$ ipython --no-banner

In [1]: import numpy as np

In [2]: import numpy.linalg as la

In [3]: np.set_printoptions(precision=4, suppress=True, linewidth=200, legacy="1.25")

In [4]: def tidy(a):
   ...:     return np.round(a, 4) + 0
   ...: 

In [5]: W0 = np.load("data.npy")

In [6]: tidy(W0)
Out[6]: 
array([[1.    , 0.    , 0.    , 0.    , 0.    ],
       [0.    , 1.    , 0.    , 0.    , 0.    ],
       [0.    , 0.3333, 0.3333, 0.    , 0.3333],
       [0.    , 0.    , 0.3333, 0.6667, 0.    ],
       [0.    , 0.    , 0.    , 0.    , 1.    ]])

In [7]: q = W0.astype(float).copy()

In [8]: for j in range(5):
   ...:     q[:, j] -= q[:, :j] @ (q[:, :j].T @ q[:, j])
   ...:     q[:, j] /= la.norm(q[:, j])
   ...: 

In [9]: tidy(q.T @ q)
Out[9]: 
array([[1., 0., 0., 0., 0.],
       [0., 1., 0., 0., 0.],
       [0., 0., 1., 0., 0.],
       [0., 0., 0., 1., 0.],
       [0., 0., 0., 0., 1.]])

In [10]: tidy(q)
Out[10]: 
array([[ 1.    ,  0.    ,  0.    ,  0.    ,  0.    ],
       [ 0.    ,  0.9487, -0.2176,  0.2294,  0.    ],
       [ 0.    ,  0.3162,  0.6529, -0.6882,  0.    ],
       [ 0.    ,  0.    ,  0.7255,  0.6882,  0.    ],
       [ 0.    ,  0.    ,  0.    ,  0.    ,  1.    ]])

In [11]: rng = np.random.default_rng(57)

In [12]: z = rng.permutation(5)

In [13]: z
Out[13]: array([1, 2, 0, 4, 3])

In [14]: out = W0[z][:, z]

In [15]: tidy(la.det(out)), tidy(la.det(W0[z]))
Out[15]: (0.2222, -0.2222)

In [16]: tidy(np.trace(out))
Out[16]: 4.0

In [17]: tidy(np.sort(np.abs(la.eigvals(out))))
Out[17]: array([0.3333, 0.6667, 1.    , 1.    , 1.    ])

In [18]: cent = np.array([[-0.3, 0.8, -0.2, -0.2, -0.7, 1.5, 1.2, -0.2, 0.2, 0.6, -0.7],
    ...:     [-1.0, 0.3, -0.6, -0.1, -0.2, -2.7, -0.6, -0.4, -0.7, -0.7, 0.3]])

In [19]: data = np.array([[-1, 1],
    ...:     [2, 1],
    ...:     [-1, -2],
    ...:     [-2, 2],
    ...:     [0, -2],
    ...:     [0, -1],
    ...:     [1, 2],
    ...:     [2, 0],
    ...:     [-2, 2],
    ...:     [0, 2],
    ...:     [0, 2],
    ...:     [0, 0],
    ...:     [2, 0],
    ...:     [1, -1],
    ...:     [-2, -1],
    ...:     [-1, -1],
    ...:     [0, 1],
    ...:     [-1, 1],
    ...:     [1, 1],
    ...:     [0, 1],
    ...:     [2, 0],
    ...:     [0, -1],
    ...:     [2, -2],
    ...:     [-2, -1],
    ...:     [-2, -2],
    ...:     [-2, -2],
    ...:     [-2, -1],
    ...:     [2, 0],
    ...:     [-1, -2],
    ...:     [-1, 2],
    ...:     [-2, -2],
    ...:     [1, 0],
    ...:     [0, -2],
    ...:     [-2, -2],
    ...:     [1, 0]]) @ cent + 0.05 * rng.normal(size=(35, 11))

In [20]: tidy(data)
Out[20]: 
array([[-0.6817, -0.5593, -0.4198,  0.116 ,  0.5392, -4.2405, -1.8414, -0.1742, -0.8632, -1.3546,  1.0165],
       [-1.5328,  1.9008, -0.9549, -0.4482, -1.6375,  0.2781,  1.7328, -0.8573, -0.3099,  0.5332, -1.0738],
       [ 2.2761, -1.4873,  1.399 ,  0.4456,  1.118 ,  3.927 ,  0.0995,  1.0747,  1.1913,  0.6898,  0.1625],
       [-1.4233, -0.9733, -0.8456,  0.2177,  0.9571, -8.3783, -3.6366, -0.4205, -1.8398, -2.5797,  2.0122],
       [ 2.0126, -0.6458,  1.1923,  0.1452,  0.38  ,  5.4094,  1.2055,  0.8747,  1.4079,  1.3867, -0.6395],
       [ 1.0245, -0.3246,  0.6637, -0.0092,  0.1638,  2.6348,  0.5343,  0.3938,  0.6715,  0.6818, -0.268 ],
       [-2.2337,  1.3266, -1.401 , -0.421 , -1.1366, -3.879 , -0.0548, -1.0429, -1.2504, -0.7701, -0.0876],
       [-0.6272,  1.6283, -0.4376, -0.444 , -1.3323,  3.0285,  2.4095, -0.315 ,  0.4145,  1.1862, -1.4753],
       [-1.4724, -1.0098, -0.7692,  0.2195,  1.0037, -8.4136, -3.6118, -0.356 , -1.7501, -2.5895,  2.0035],
       [-1.9645,  0.6258, -1.1726, -0.1798, -0.4244, -5.3327, -1.2708, -0.8013, -1.378 , -1.315 ,  0.6768],
       [-2.0487,  0.6433, -1.2166, -0.2313, -0.3461, -5.3635, -1.2427, -0.8294, -1.4424, -1.4027,  0.5586],
       [-0.0024,  0.0018, -0.0054,  0.0095,  0.0414, -0.0221, -0.0164, -0.0124, -0.0046,  0.0381,  0.0108],
       [-0.5521,  1.6334, -0.3417, -0.3617, -1.4478,  3.1206,  2.389 , -0.3608,  0.4317,  1.2452, -1.4282],
       [ 0.6951,  0.5493,  0.4261, -0.1417, -0.5066,  4.2597,  1.7396,  0.0615,  0.8598,  1.3082, -1.0021],
       [ 1.5223, -1.9033,  1.0358,  0.553 ,  1.5265, -0.3362, -1.8705,  0.8116,  0.3237, -0.4853,  1.1244],
       [ 1.2398, -1.0939,  0.7699,  0.3013,  0.849 ,  1.1454, -0.5801,  0.5779,  0.4845,  0.0785,  0.4148],
       [-0.9107,  0.2577, -0.6828, -0.1594, -0.1977, -2.7263, -0.6855, -0.434 , -0.7216, -0.6311,  0.2875],
       [-0.6837, -0.465 , -0.4204,  0.1375,  0.4712, -4.2337, -1.751 , -0.1566, -0.9554, -1.2982,  1.023 ],
       [-1.2739,  1.0973, -0.8017, -0.2744, -0.8307, -1.2074,  0.6211, -0.6384, -0.5108, -0.1061, -0.3948],
       [-1.002 ,  0.317 , -0.593 , -0.1619, -0.2586, -2.6719, -0.5357, -0.4117, -0.6484, -0.7086,  0.2546],
       [-0.6443,  1.5209, -0.3753, -0.3942, -1.3395,  3.0123,  2.3857, -0.415 ,  0.2083,  1.2389, -1.4783],
       [ 1.0475, -0.2979,  0.5974,  0.079 ,  0.1264,  2.7055,  0.6257,  0.4053,  0.684 ,  0.7   , -0.2859],
       [ 1.4286,  0.961 ,  0.8782, -0.221 , -0.9771,  8.4868,  3.5427,  0.4551,  1.7446,  2.6053, -1.9833],
       [ 1.5748, -1.8567,  1.0367,  0.5496,  1.5483, -0.3351, -1.7649,  0.7857,  0.3382, -0.5978,  1.1924],
       [ 2.5482, -2.193 ,  1.547 ,  0.5006,  1.8355,  2.311 , -1.117 ,  1.1483,  1.0375,  0.1408,  0.8029],
       [ 2.5895, -2.2182,  1.5591,  0.5583,  1.8382,  2.4204, -1.1133,  1.1282,  0.9983,  0.2594,  0.7149],
       [ 1.5698, -1.9542,  0.9804,  0.4895,  1.6664, -0.2601, -1.7335,  0.8413,  0.3435, -0.5109,  1.181 ],
       [-0.6091,  1.6281, -0.3418, -0.3862, -1.3339,  3.0047,  2.3732, -0.4815,  0.4664,  1.208 , -1.4292],
       [ 2.3116, -1.4202,  1.3883,  0.3946,  1.1223,  3.8518,  0.002 ,  1.0289,  1.2119,  0.7427,  0.0898],
       [-1.663 , -0.168 , -0.9306,  0.0056,  0.2845, -6.9205, -2.3822, -0.6368, -1.6361, -1.9393,  1.3159],
       [ 2.6433, -2.3005,  1.6405,  0.5914,  1.9258,  2.3057, -1.1508,  1.3069,  1.0651,  0.1846,  0.7949],
       [-0.3146,  0.7854, -0.1199, -0.235 , -0.6282,  1.5536,  1.2567, -0.1491,  0.1754,  0.668 , -0.7518],
       [ 2.0375, -0.599 ,  1.2427,  0.2651,  0.3355,  5.3906,  1.2059,  0.7833,  1.3768,  1.3479, -0.6548],
       [ 2.6284, -2.1512,  1.4953,  0.6976,  1.8442,  2.4879, -1.2204,  1.2013,  1.0694,  0.1488,  0.7909],
       [-0.3621,  0.819 , -0.1307, -0.1216, -0.6302,  1.5149,  1.2478, -0.2502,  0.2448,  0.579 , -0.7065]])

In [21]: P = data @ la.solve(data.T @ data, data.T)

In [22]: tidy(P @ data[:, 10])
Out[22]: 
array([ 1.0165, -1.0738,  0.1625,  2.0122, -0.6395, -0.268 , -0.0876, -1.4753,  2.0035,  0.6768,  0.5586,  0.0108, -1.4282, -1.0021,  1.1244,  0.4148,  0.2875,  1.023 , -0.3948,  0.2546, -1.4783,
       -0.2859, -1.9833,  1.1924,  0.8029,  0.7149,  1.181 , -1.4292,  0.0898,  1.3159,  0.7949, -0.7518, -0.6548,  0.7909, -0.7065])

In [23]: np.allclose(P @ P, P)
Out[23]: True

In [24]: tidy(la.eigvalsh(P))
Out[24]: array([0., 0., 0., 0., 0., 0., 0., 0., 0., 0., 0., 0., 0., 0., 0., 0., 0., 0., 0., 0., 0., 0., 0., 0., 1., 1., 1., 1., 1., 1., 1., 1., 1., 1., 1.])
